% ipython --no-banner

In [1]: import numpy as np

In [2]: import numpy.linalg as la

In [3]: np.set_printoptions(precision=4, suppress=True, linewidth=160, floatmode="fixed")

In [4]: rng = np.random.default_rng(809364)

In [5]: feats = np.eye(14, dtype=int)[rng.permutation(14)]

In [6]: feats
Out[6]: 
array([[0, 0, 0, 0, 0, 0, 0, 0, 0, 0, 0, 0, 0, 1],
       [0, 0, 0, 0, 0, 0, 0, 0, 0, 0, 0, 1, 0, 0],
       [0, 1, 0, 0, 0, 0, 0, 0, 0, 0, 0, 0, 0, 0],
       [0, 0, 0, 0, 0, 1, 0, 0, 0, 0, 0, 0, 0, 0],
       [0, 0, 0, 0, 0, 0, 0, 0, 0, 0, 0, 0, 1, 0],
       [0, 0, 0, 0, 0, 0, 0, 0, 1, 0, 0, 0, 0, 0],
       [0, 0, 0, 0, 0, 0, 0, 0, 0, 0, 1, 0, 0, 0],
       [0, 0, 1, 0, 0, 0, 0, 0, 0, 0, 0, 0, 0, 0],
       [0, 0, 0, 1, 0, 0, 0, 0, 0, 0, 0, 0, 0, 0],
       [0, 0, 0, 0, 0, 0, 1, 0, 0, 0, 0, 0, 0, 0],
       [0, 0, 0, 0, 1, 0, 0, 0, 0, 0, 0, 0, 0, 0],
       [0, 0, 0, 0, 0, 0, 0, 0, 0, 1, 0, 0, 0, 0],
       [0, 0, 0, 0, 0, 0, 0, 1, 0, 0, 0, 0, 0, 0],
       [1, 0, 0, 0, 0, 0, 0, 0, 0, 0, 0, 0, 0, 0]])

In [7]: feats.shape
Out[7]: (14, 14)

In [8]: la.matrix_rank(feats)
Out[8]: np.int64(14)

In [9]: np.count_nonzero(feats)
Out[9]: np.int64(14)

In [10]: round(float(la.norm(feats)), 4)
Out[10]: 3.7417

In [11]: feats.mean(axis=0)
Out[11]: array([0.0714, 0.0714, 0.0714, 0.0714, 0.0714, 0.0714, 0.0714, 0.0714, 0.0714, 0.0714, 0.0714, 0.0714, 0.0714, 0.0714])

In [12]: la.svd(feats, compute_uv=False)
Out[12]: array([1.0000, 1.0000, 1.0000, 1.0000, 1.0000, 1.0000, 1.0000, 1.0000, 1.0000, 1.0000, 1.0000, 1.0000, 1.0000, 1.0000])

In [13]: mat = np.loadtxt("case4.csv", delimiter=",")

In [14]: mat
Out[14]: 
array([[ 0.0000,  4.0000,  4.0000,  5.0000,  5.0000,  4.0000,  1.0000,  6.0000,  1.0000,  5.0000,  5.0000,  3.0000,  0.0000],
       [ 0.0000,  1.0000,  0.0000,  0.0000,  2.0000,  1.0000,  0.0000,  1.0000,  1.0000,  0.0000,  0.0000,  1.0000,  0.0000],
       [ 0.0000,  7.0000,  8.0000, 10.0000,  8.0000,  7.0000,  2.0000, 11.0000,  1.0000, 10.0000, 10.0000,  5.0000,  0.0000],
       [ 0.0000,  7.0000,  8.0000, 10.0000,  8.0000,  7.0000,  2.0000, 11.0000,  1.0000, 10.0000, 10.0000,  5.0000,  0.0000],
       [ 0.0000, 10.0000, 12.0000, 15.0000, 11.0000, 10.0000,  3.0000, 16.0000,  1.0000, 15.0000, 15.0000,  7.0000,  0.0000],
       [ 0.0000, 10.0000, 12.0000, 15.0000, 11.0000, 10.0000,  3.0000, 16.0000,  1.0000, 15.0000, 15.0000,  7.0000,  0.0000],
       [ 0.0000,  4.0000,  4.0000,  5.0000,  5.0000,  4.0000,  1.0000,  6.0000,  1.0000,  5.0000,  5.0000,  3.0000,  0.0000],
       [ 0.0000,  1.0000,  0.0000,  0.0000,  2.0000,  1.0000,  0.0000,  1.0000,  1.0000,  0.0000,  0.0000,  1.0000,  0.0000],
       [ 0.0000,  7.0000,  8.0000, 10.0000,  8.0000,  7.0000,  2.0000, 11.0000,  1.0000, 10.0000, 10.0000,  5.0000,  0.0000],
       [ 0.0000,  4.0000,  4.0000,  5.0000,  5.0000,  4.0000,  1.0000,  6.0000,  1.0000,  5.0000,  5.0000,  3.0000,  0.0000],
       [ 0.0000,  4.0000,  4.0000,  5.0000,  5.0000,  4.0000,  1.0000,  6.0000,  1.0000,  5.0000,  5.0000,  3.0000,  0.0000],
       [ 0.0000,  1.0000,  0.0000,  0.0000,  2.0000,  1.0000,  0.0000,  1.0000,  1.0000,  0.0000,  0.0000,  1.0000,  0.0000],
       [ 0.0000,  1.0000,  0.0000,  0.0000,  2.0000,  1.0000,  0.0000,  1.0000,  1.0000,  0.0000,  0.0000,  1.0000,  0.0000],
       [ 0.0000,  4.0000,  4.0000,  5.0000,  5.0000,  4.0000,  1.0000,  6.0000,  1.0000,  5.0000,  5.0000,  3.0000,  0.0000],
       [ 0.0000, 10.0000, 12.0000, 15.0000, 11.0000, 10.0000,  3.0000, 16.0000,  1.0000, 15.0000, 15.0000,  7.0000,  0.0000],
       [ 0.0000,  4.0000,  4.0000,  5.0000,  5.0000,  4.0000,  1.0000,  6.0000,  1.0000,  5.0000,  5.0000,  3.0000,  0.0000],
       [ 0.0000,  1.0000,  0.0000,  0.0000,  2.0000,  1.0000,  0.0000,  1.0000,  1.0000,  0.0000,  0.0000,  1.0000,  0.0000],
       [ 0.0000,  1.0000,  0.0000,  0.0000,  2.0000,  1.0000,  0.0000,  1.0000,  1.0000,  0.0000,  0.0000,  1.0000,  0.0000],
       [ 0.0000,  1.0000,  0.0000,  0.0000,  2.0000,  1.0000,  0.0000,  1.0000,  1.0000,  0.0000,  0.0000,  1.0000,  0.0000]])

In [15]: # rank 2

In [16]: cov = feats.T @ feats

In [17]: la.svd(feats, compute_uv=False) ** 2
Out[17]: array([1.0000, 1.0000, 1.0000, 1.0000, 1.0000, 1.0000, 1.0000, 1.0000, 1.0000, 1.0000, 1.0000, 1.0000, 1.0000, 1.0000])

In [18]: (feats @ feats.T).shape
Out[18]: (14, 14)

In [19]: la.eigvalsh(cov)[::-1]
Out[19]: array([1.0000, 1.0000, 1.0000, 1.0000, 1.0000, 1.0000, 1.0000, 1.0000, 1.0000, 1.0000, 1.0000, 1.0000, 1.0000, 1.0000])

In [20]: left, sig, VT = la.svd(mat)

In [21]: evecs = VT[:(sig > 1e-8).sum()]

In [22]: x0 = mat[8] + -1 * mat[0] + rng.integers(2) * np.eye(13)[9]

In [23]: x0
Out[23]: array([0.0000, 3.0000, 4.0000, 5.0000, 3.0000, 3.0000, 1.0000, 5.0000, 0.0000, 6.0000, 5.0000, 2.0000, 0.0000])

In [24]: np.diag(evecs.T @ evecs)
Out[24]: array([0.0000, 0.1184, 0.1483, 0.2317, 0.4583, 0.1184, 0.0093, 0.1885, 0.1524, 0.2317, 0.2317, 0.1112, 0.0000])

In [25]: np.allclose(evecs.T @ evecs @ x0, x0)
Out[25]: False

In [26]: la.matrix_rank(np.vstack([mat, x0]))
Out[26]: np.int64(3)

In [27]: x0 = np.array([-3, 6, -6, 7, 4, 5, 1, -6, -9, -3, 7, 9, -3])

In [28]: a = np.maximum(mat @ x0, 0)

In [29]: np.maximum(mat @ x0, 0) - np.maximum(-mat @ x0, 0)
Out[29]: 
array([ 78.0000,  13.0000, 143.0000, 143.0000, 208.0000, 208.0000,  78.0000,  13.0000, 143.0000,  78.0000,  78.0000,  13.0000,  13.0000,  78.0000, 208.0000,
        78.0000,  13.0000,  13.0000,  13.0000])

In [30]: np.maximum(mat @ (3 * x0), 0)
Out[30]: 
array([234.0000,  39.0000, 429.0000, 429.0000, 624.0000, 624.0000, 234.0000,  39.0000, 429.0000, 234.0000, 234.0000,  39.0000,  39.0000, 234.0000, 624.0000,
       234.0000,  39.0000,  39.0000,  39.0000])

In [31]: np.tanh(mat @ x0)
Out[31]: array([1.0000, 1.0000, 1.0000, 1.0000, 1.0000, 1.0000, 1.0000, 1.0000, 1.0000, 1.0000, 1.0000, 1.0000, 1.0000, 1.0000, 1.0000, 1.0000, 1.0000, 1.0000, 1.0000])

In [32]: def softmax(z):
    ...:     e = np.exp(z - z.max(axis=-1, keepdims=True))
    ...:     return e / e.sum(axis=-1, keepdims=True)
    ...: 

In [33]: np.round(softmax(10 * mat[0]), 4) + 0
Out[33]: array([0.0000, 0.0000, 0.0000, 0.0000, 0.0000, 0.0000, 0.0000, 0.9998, 0.0000, 0.0000, 0.0000, 0.0000, 0.0000])

In [34]: softmax(mat).sum(axis=1)
Out[34]: array([1.0000, 1.0000, 1.0000, 1.0000, 1.0000, 1.0000, 1.0000, 1.0000, 1.0000, 1.0000, 1.0000, 1.0000, 1.0000, 1.0000, 1.0000, 1.0000, 1.0000, 1.0000, 1.0000])

In [35]: scores = mat @ mat.T / np.sqrt(13)

In [36]: softmax(scores).round(6).argmax(axis=1)
Out[36]: array([4, 4, 4, 4, 4, 4, 4, 4, 4, 4, 4, 4, 4, 4, 4, 4, 4, 4, 4])
